$ python3 -q
>>> import numpy as np
>>> import numpy.linalg as la
>>> np.set_printoptions(precision=3, suppress=True, linewidth=120)
>>> def tidy(a):
...     return np.round(a, 3) + 0
... 
>>> F = np.loadtxt("x.csv", delimiter=",")
>>> F
array([[-4., -6.,  1.,  0.,  0.,  0.,  0.],
       [-4.,  1.,  1.,  0.,  0.,  0.,  0.],
       [-6.,  6.,  8.,  0.,  0.,  0.,  0.],
       [ 0.,  0.,  0.,  0.,  2.,  2.,  0.],
       [ 0.,  0.,  0.,  0.,  1.,  0.,  2.],
       [ 0.,  0.,  0.,  1.,  0.,  2.,  1.],
       [ 0.,  0.,  0.,  1.,  2.,  0.,  2.]])
>>> tidy(la.norm(F, "nuc"))
np.float64(30.867)
>>> tidy(la.norm(F, axis=1))
array([ 7.28 ,  4.243, 11.662,  2.828,  2.236,  2.449,  3.   ])
>>> la.norm(F, axis=1).argmax()
np.int64(2)
>>> tidy(la.norm(F, 2))
np.float64(12.132)
>>> tidy(la.norm(F[3], 1)), tidy(la.norm(F[3], np.inf))
(np.float64(4.0), np.float64(2.0))
>>> np.diff(F, axis=0)
array([[ 0.,  7.,  0.,  0.,  0.,  0.,  0.],
       [-2.,  5.,  7.,  0.,  0.,  0.,  0.],
       [ 6., -6., -8.,  0.,  2.,  2.,  0.],
       [ 0.,  0.,  0.,  0., -1., -2.,  2.],
       [ 0.,  0.,  0.,  1., -1.,  2., -1.],
       [ 0.,  0.,  0.,  0.,  2., -2.,  1.]])
>>> F.sum(axis=1)
array([-9., -2.,  8.,  4.,  3.,  4.,  5.])
>>> np.count_nonzero(F)
np.int64(19)
>>> tidy(F.mean(axis=0))
array([-2.   ,  0.143,  1.429,  0.286,  0.714,  0.571,  0.714])
>>> tidy(la.norm(F))
np.float64(15.33)
>>> F.sum(axis=0)
array([-14.,   1.,  10.,   2.,   5.,   4.,   5.])
>>> def softmax(z):
...     e = np.exp(z - z.max(axis=-1, keepdims=True))
...     return e / e.sum(axis=-1, keepdims=True)
... 
>>> tidy(softmax(F[6]))
array([0.047, 0.047, 0.047, 0.126, 0.344, 0.047, 0.344])
>>> tidy(softmax(F[6] + 5))
array([0.047, 0.047, 0.047, 0.126, 0.344, 0.047, 0.344])
>>> tidy(softmax(10 * F[6]))
array([0. , 0. , 0. , 0. , 0.5, 0. , 0.5])
>>> scores = F @ F.T / np.sqrt(7)
>>> softmax(scores).round(6).argmax(axis=1)
array([0, 2, 2, 3, 6, 5, 6])
>>> out = F[0, 0] * F[1:] - np.outer(F[1:, 0], F[0])
>>> out
array([[  0., -28.,   0.,   0.,   0.,   0.,   0.],
       [  0., -60., -26.,   0.,   0.,   0.,   0.],
       [  0.,   0.,  -0.,  -0.,  -8.,  -8.,  -0.],
       [  0.,   0.,  -0.,  -0.,  -4.,  -0.,  -8.],
       [  0.,   0.,  -0.,  -4.,  -0.,  -8.,  -4.],
       [  0.,   0.,  -0.,  -4.,  -8.,  -0.,  -8.]])
>>> F[:, 0] / F[0, 0]
array([ 1. ,  1. ,  1.5, -0. , -0. , -0. , -0. ])
>>> vec = np.array([4, -7, -5, 7, 4, 8, 4])
>>> h1 = np.maximum(out @ vec, 0)
>>> out.T @ h1
array([     0., -38488., -14300.,      0.,      0.,      0.,      0.])
>>> h1
array([196., 550.,   0.,   0.,   0.,   0.])
>>> print(np.maximum(out @ (3 * vec), 0))
[ 588. 1650.    0.    0.    0.    0.]
>>> np.maximum(out @ vec, 0) - np.maximum(-out @ vec, 0)
array([ 196.,  550.,  -96.,  -48., -108.,  -92.])
>>> np.flatnonzero(h1 > 1e-9)
array([0, 1])
>>> W0 = np.load("data.npy")
>>> tidy(W0)
array([[-0.157,  0.364, -0.204, -0.52 ],
       [-0.236, -0.027, -0.197, -0.164],
       [-0.629,  0.133, -0.332,  0.019],
       [ 0.354,  0.526,  0.382, -0.437],
       [ 0.354,  0.57 , -0.47 ,  0.556],
       [ 0.511, -0.499, -0.375, -0.202],
       [ 0.118,  0.014, -0.549, -0.402]])
>>> rng = np.random.default_rng(261)
>>> z = rng.permutation(4)
>>> out = W0[:, z] * rng.choice([-1, 1], 4)
>>> tidy(out)
array([[-0.52 ,  0.204, -0.157, -0.364],
       [-0.164,  0.197, -0.236,  0.027],
       [ 0.019,  0.332, -0.629, -0.133],
       [-0.437, -0.382,  0.354, -0.526],
       [ 0.556,  0.47 ,  0.354, -0.57 ],
       [-0.202,  0.375,  0.511,  0.499],
       [-0.402,  0.549,  0.118, -0.014]])
>>> left, _, Vh = la.svd(W0.T @ out)
>>> z
array([3, 2, 0, 1])
>>> tidy(left @ Vh)
array([[ 0.,  0.,  1.,  0.],
       [ 0.,  0.,  0., -1.],
       [ 0., -1.,  0.,  0.],
       [ 1.,  0.,  0.,  0.]])
>>> tidy(out.ravel(order="F"))
array([-0.52 , -0.164,  0.019, -0.437,  0.556, -0.202, -0.402,  0.204,  0.197,  0.332, -0.382,  0.47 ,  0.375,  0.549,
       -0.157, -0.236, -0.629,  0.354,  0.354,  0.511,  0.118, -0.364,  0.027, -0.133, -0.526, -0.57 ,  0.499, -0.014])
>>> out.reshape(7, 5)
Traceback (most recent call last):
  File "<python-input-43>", line 1, in <module>
    out.reshape(7, 5)
    ~~~~~~~~~~~^^^^^^
ValueError: cannot reshape array of size 28 into shape (7,5)
>>> blk = out.reshape(7, 2, -1)
>>> tidy(np.swapaxes(blk, 1, 2)[3])
array([[-0.437,  0.354],
       [-0.382, -0.526]])
>>> tidy(blk[:, 0])
array([[-0.52 ,  0.204],
       [-0.164,  0.197],
       [ 0.019,  0.332],
       [-0.437, -0.382],
       [ 0.556,  0.47 ],
       [-0.202,  0.375],
       [-0.402,  0.549]])
>>> print(tidy(blk.transpose(1, 0, 2)))
[[[-0.52   0.204]
  [-0.164  0.197]
  [ 0.019  0.332]
  [-0.437 -0.382]
  [ 0.556  0.47 ]
  [-0.202  0.375]
  [-0.402  0.549]]

 [[-0.157 -0.364]
  [-0.236  0.027]
  [-0.629 -0.133]
  [ 0.354 -0.526]
  [ 0.354 -0.57 ]
  [ 0.511  0.499]
  [ 0.118 -0.014]]]
>>> vec = np.array([2, -7, -9, 5])
>>> rhs = W0 @ vec
>>> tidy(la.pinv(W0) @ W0)
array([[1., 0., 0., 0.],
       [0., 1., 0., 0.],
       [0., 0., 1., 0.],
       [0., 0., 0., 1.]])
>>> tidy(la.solve(W0.T @ W0, W0.T @ rhs))
array([ 2., -7., -9.,  5.])
>>> tidy(rhs)
array([-3.625,  0.673,  0.901, -8.597,  3.731,  6.882,  3.067])
>>> rhs = rhs + 0.05 * rng.normal(size=7)
>>> tidy(rhs)
array([-3.621,  0.679,  1.036, -8.634,  3.631,  6.89 ,  3.135])
>>> c, *_ = la.lstsq(W0, rhs)
>>> tidy(c)
array([ 1.877, -7.06 , -9.055,  4.931])
>>> tidy(W0.T @ (rhs - W0 @ c))
array([0., 0., 0., 0.])
>>> print([round(float(la.norm(la.solve(W0.T @ W0 + lam * np.eye(4), W0.T @ rhs))), 2) for lam in (0, 1, 10, 100)])
[12.64, 6.32, 1.15, 0.13]
>>> P = W0 @ la.solve(W0.T @ W0, W0.T)
>>> tidy(np.diag(P))
array([0.468, 0.122, 0.524, 0.738, 0.979, 0.691, 0.477])
>>> tidy(P @ W0[:, 3])
array([-0.52 , -0.164,  0.019, -0.437,  0.556, -0.202, -0.402])
>>> tidy(la.eigvalsh(P))
array([0., 0., 0., 1., 1., 1., 1.])
>>> M = np.load("run16.npy")
>>> M
array([[-0.789, -0.438,  0.397, -0.01 , -0.508, -0.01 ,  0.08 ,  0.188, -0.923, -0.327,  0.04 ,  0.43 ],
       [ 0.926,  0.371, -0.653,  0.354,  0.808,  0.05 , -0.273, -0.53 ,  0.994, -0.06 , -0.04 , -0.06 ],
       [ 0.862, -0.808, -0.987, -0.982,  0.96 , -0.388, -0.757, -0.578, -0.827,  0.797,  0.993, -0.851],
       [ 1.   ,  0.06 , -0.999, -0.675,  0.999, -0.178, -0.885, -0.956,  1.   ,  0.537,  0.964, -0.762],
       [ 0.537,  0.   , -0.572, -0.611,  0.462, -0.11 , -0.188, -0.08 , -0.05 ,  0.537,  0.578, -0.604],
       [ 0.912,  0.592, -0.845, -0.971,  0.629, -0.282, -0.149,  0.291, -0.478,  0.982,  0.874, -0.991],
       [-0.927, -0.964, -0.67 , -0.926,  0.1  , -0.3  , -0.501, -0.08 , -1.   , -0.159,  0.973,  0.327],
       [ 0.991, -0.938, -0.965,  1.   ,  0.999,  0.446, -0.922, -0.998,  1.   , -1.   , -0.523,  1.   ],
       [-0.565, -0.949, -0.254,  0.974,  0.735,  0.226, -0.598, -0.894,  0.961, -0.998, -0.207,  0.999],
       [-0.994, -0.327,  0.963,  0.438, -0.977,  0.09 ,  0.598,  0.744, -0.999, -0.53 , -0.74 ,  0.696],
       [ 0.701,  0.9  ,  0.08 , -0.869, -0.414, -0.129,  0.43 ,  0.711, -0.454,  0.982,  0.   , -0.99 ],
       [ 0.793, -0.992, -0.963,  0.994,  0.997,  0.264, -0.929, -0.995,  1.   , -1.   ,  0.501,  1.   ],
       [ 0.641,  0.973,  0.454, -0.958, -0.793, -0.178,  0.675,  0.909, -0.896,  0.998, -0.168, -0.999],
       [ 1.   ,  0.766, -0.925,  0.99 ,  0.996,  0.354, -0.629, -0.967,  1.   , -0.927, -0.827,  0.898],
       [-0.74 ,  0.07 ,  0.818,  0.874, -0.686,  0.207,  0.327,  0.11 ,  0.363, -0.797, -0.848,  0.851],
       [-0.981,  0.933,  0.991, -0.664, -0.998,  0.   ,  0.909,  0.981, -1.   ,  0.974, -0.909, -0.978],
       [ 0.8  , -0.178, -0.291,  0.972,  0.821,  0.273, -0.363, -0.827,  1.   , -0.967, -0.726,  0.974],
       [ 0.658,  0.887, -0.454, -0.997, -0.478, -0.388,  0.397,  0.887, -0.997,  0.999,  0.864, -1.   ],
       [-0.641, -0.119, -0.454, -0.996, -0.578, -0.422,  0.11 ,  0.808, -1.   ,  0.991,  0.961, -0.994],
       [ 0.99 ,  0.611, -0.977, -0.991,  0.933, -0.371, -0.446, -0.03 ,  0.354,  0.993,  0.969, -0.997],
       [-0.508, -0.31 , -0.09 , -0.691, -0.254, -0.129, -0.01 ,  0.273, -0.962,  0.462,  0.565, -0.462],
       [-0.997,  0.129,  0.986, -0.01 , -0.995,  0.05 ,  0.778,  0.917, -1.   ,  0.226, -0.811, -0.02 ],
       [ 0.749, -0.74 , -0.867,  0.336,  0.922, -0.01 , -0.641, -0.811,  0.959, -0.808,  0.675,  0.827],
       [-0.629,  0.653,  0.797, -0.129, -0.851,  0.03 ,  0.544,  0.696, -0.859,  0.653, -0.641, -0.675],
       [ 0.159, -0.821, -0.864, -0.782,  0.77 , -0.207, -0.572, -0.478, -0.818, -0.04 ,  0.93 ,  0.06 ],
       [ 0.508, -0.478, -0.876, -0.953,  0.686, -0.291, -0.43 , -0.08 , -0.927,  0.827,  0.949, -0.867],
       [-0.47 , -0.883, -0.883, -0.982,  0.523, -0.38 , -0.53 , -0.01 , -0.999,  0.735,  0.987, -0.744],
       [ 0.09 ,  0.976,  0.965,  0.872, -0.925,  0.291,  0.804,  0.757,  0.956,  0.565, -0.989, -0.641],
       [ 0.922,  0.43 , -0.862, -0.923,  0.753, -0.226, -0.264,  0.   ,  0.235,  0.939,  0.837, -0.965],
       [-0.585,  0.371,  0.701,  0.282, -0.706,  0.07 ,  0.38 ,  0.438, -0.551,  0.09 , -0.611, -0.06 ],
       [-0.537,  0.909,  0.874, -0.658, -0.94 , -0.03 ,  0.731,  0.894, -0.962,  0.961, -0.696, -0.973],
       [-0.976, -0.696,  0.905,  0.95 , -0.827,  0.245,  0.245, -0.04 , -0.686, -0.977, -0.843,  0.989],
       [-0.753, -0.881, -0.07 ,  0.701,  0.254,  0.07 , -0.371, -0.578, -0.282, -0.953,  0.197,  0.973],
       [-0.874,  0.987,  0.996,  0.711, -0.996,  0.264,  0.933,  0.96 , -0.696,  0.869, -0.995, -0.89 ]])
>>> cen = M - M.mean(axis=0)
>>> left, sigma, Vh = la.svd(cen, full_matrices=False)
>>> (np.sign(left[:, 0]) == np.sign(left[0, 0])).astype(int)
array([1, 0, 0, 0, 0, 1, 0, 0, 0, 1, 1, 0, 1, 0, 1, 1, 0, 1, 1, 0, 1, 1, 0, 1, 0, 0, 0, 1, 0, 1, 1, 1, 0, 1])
>>> np.searchsorted(np.cumsum(sigma ** 2) / (sigma ** 2).sum(), 0.9) + 1
np.int64(3)
>>> print(tidy(Vh[0] * np.sign(Vh[0, np.abs(Vh[0]).argmax()])))
[ 0.252 -0.255 -0.333  0.175  0.408  0.034 -0.309 -0.386  0.356 -0.298  0.137  0.287]
>>> tidy(cen.mean(axis=0))
array([0., 0., 0., 0., 0., 0., 0., 0., 0., 0., 0., 0.])
>>> np.abs(Vh[0]).argmax()
np.int64(4)
>>> la.matrix_rank(cen)
np.int64(12)
>>> tidy(sigma ** 2 / (sigma ** 2).sum())
array([0.465, 0.346, 0.137, 0.018, 0.013, 0.009, 0.006, 0.003, 0.002, 0.   , 0.   , 0.   ])
>>> tidy(sigma)
array([9.908, 8.544, 5.379, 1.971, 1.634, 1.367, 1.155, 0.797, 0.657, 0.291, 0.287, 0.099])
>>> E = np.load("arr.npy")
>>> print(E)
[[1.    0.5   0.25  0.125 0.062 0.031 0.016]
 [0.5   1.    0.5   0.25  0.125 0.062 0.031]
 [0.25  0.5   1.    0.5   0.25  0.125 0.062]
 [0.125 0.25  0.5   1.    0.5   0.25  0.125]
 [0.062 0.125 0.25  0.5   1.    0.5   0.25 ]
 [0.031 0.062 0.125 0.25  0.5   1.    0.5  ]
 [0.016 0.031 0.062 0.125 0.25  0.5   1.   ]]
>>> r0, r1 = E[3], E[0]
>>> tidy(r0 @ r1)
np.float64(0.541)
>>> tidy(r0 @ r0)
np.float64(1.656)
>>> pr = (r0 @ r1) / (r0 @ r0) * r0
>>> print(la.matrix_rank(np.outer(r0, r1)))
1
>>> tidy(pr)
array([0.041, 0.082, 0.163, 0.326, 0.163, 0.082, 0.041])
>>> q, r_ = la.qr(E)
>>> tidy(q.T @ q)
array([[1., 0., 0., 0., 0., 0., 0.],
       [0., 1., 0., 0., 0., 0., 0.],
       [0., 0., 1., 0., 0., 0., 0.],
       [0., 0., 0., 1., 0., 0., 0.],
       [0., 0., 0., 0., 1., 0., 0.],
       [0., 0., 0., 0., 0., 1., 0.],
       [0., 0., 0., 0., 0., 0., 1.]])
>>> print(np.allclose(r_.T @ r_, E.T @ E))
True
>>> q.shape, r_.shape
((7, 7), (7, 7))
>>> np.trace(q @ q.T)
np.float64(7.0)
>>> vec = np.ones(7)
>>> for _ in range(7):
...     vec = E @ vec
...     vec /= la.norm(vec)
...     print(round(vec @ E @ vec, 3))
... 
2.484
2.492
2.493
2.493
2.493
2.493
2.493
>>> tidy(la.eigvalsh(E)[-1])
np.float64(2.493)
>>> tidy(vec)
array([0.263, 0.368, 0.436, 0.459, 0.436, 0.368, 0.263])
>>> vec = np.array([1, 3, 1, 4, -1, 3, 5])
>>> h1 = np.maximum(E @ vec, 0)
>>> np.flatnonzero(h1 > 1e-9)
array([0, 1, 2, 3, 4, 5, 6])
>>> E * (h1 > 1e-9)[:, None]
array([[1.   , 0.5  , 0.25 , 0.125, 0.062, 0.031, 0.016],
       [0.5  , 1.   , 0.5  , 0.25 , 0.125, 0.062, 0.031],
       [0.25 , 0.5  , 1.   , 0.5  , 0.25 , 0.125, 0.062],
       [0.125, 0.25 , 0.5  , 1.   , 0.5  , 0.25 , 0.125],
       [0.062, 0.125, 0.25 , 0.5  , 1.   , 0.5  , 0.25 ],
       [0.031, 0.062, 0.125, 0.25 , 0.5  , 1.   , 0.5  ],
       [0.016, 0.031, 0.062, 0.125, 0.25 , 0.5  , 1.   ]])
>>> tidy(E.T @ h1)
array([ 8.629, 12.214, 14.089, 15.236, 14.62 , 14.659, 12.519])
>>> tidy(np.tanh(E @ vec))
array([0.998, 1.   , 1.   , 1.   , 1.   , 1.   , 1.   ])
>>> tidy(h1)
array([3.361, 5.216, 5.185, 6.25 , 4.437, 6.342, 6.921])
